% ipython --no-banner

In [1]: import numpy as np

In [2]: np.set_printoptions(precision=3, suppress=True, linewidth=160)

In [3]: K = np.loadtxt("m.csv", delimiter=",")

In [4]: print(K)
[[-21.015  14.074  -1.998  -0.003  -5.019  10.024  -5.978 -10.986   0.96    6.033  -6.019  -8.95    0.019   3.041 -23.967]
 [-12.033  13.004 -17.897  13.992  13.997   9.965  24.026  17.056  40.974  -4.051 -28.977 -34.994 -41.985 -37.971   7.892]
 [-17.042  -7.909  -5.021   3.004   6.958  -9.024  28.051  13.905   0.945  -2.037 -10.986 -27.951  -3.989  -6.966  -0.879]
 [  0.972  -2.99   -8.953   2.999   2.984   4.934   4.024   6.998   4.061  -7.998  -7.979  -2.977  -4.064  -4.987   7.036]
 [-18.014  -6.015  -0.027   4.053  10.016 -16.038  35.928  15.951   8.001   3.958 -10.023 -35.965 -11.917 -13.961  -0.145]
 [-17.091  21.051 -18.021   5.983  -3.011  28.952 -13.968  -7.947  15.985  -5.01  -20.05   -6.016 -12.958  -7.957 -16.876]
 [-28.865   8.017 -11.023   4.886   3.05    7.04   15.918   4.071   9.031   0.066 -18.917 -29.966 -10.051  -8.989 -17.006]
 [-35.98   20.007  -0.981  -1.025  -7.99   11.907  -5.912 -17.006  -2.081  10.978  -7.998 -16.995   3.03    6.983 -40.093]]

In [5]: print(np.argsort(-np.linalg.norm(K, axis=0).round(6), kind="stable")[:3])
[11  0  6]

In [6]: print(np.linalg.matrix_rank(K, rtol=0.1))
4

In [7]: print(round(np.linalg.norm(K[6], 1), 3), np.round(np.linalg.norm(K[6], np.inf), 3))
176.896 29.966

In [8]: print(np.round(np.linalg.norm(K, "nuc"), 3))
300.353

In [9]: print(round(np.linalg.norm(K) ** 2 / np.linalg.norm(K, 2) ** 2, 3))
1.734

In [10]: print(round(np.linalg.norm(K[6] - K[7]), 3))
53.719

In [11]: print(np.linalg.norm(K, axis=1).argmax())
1
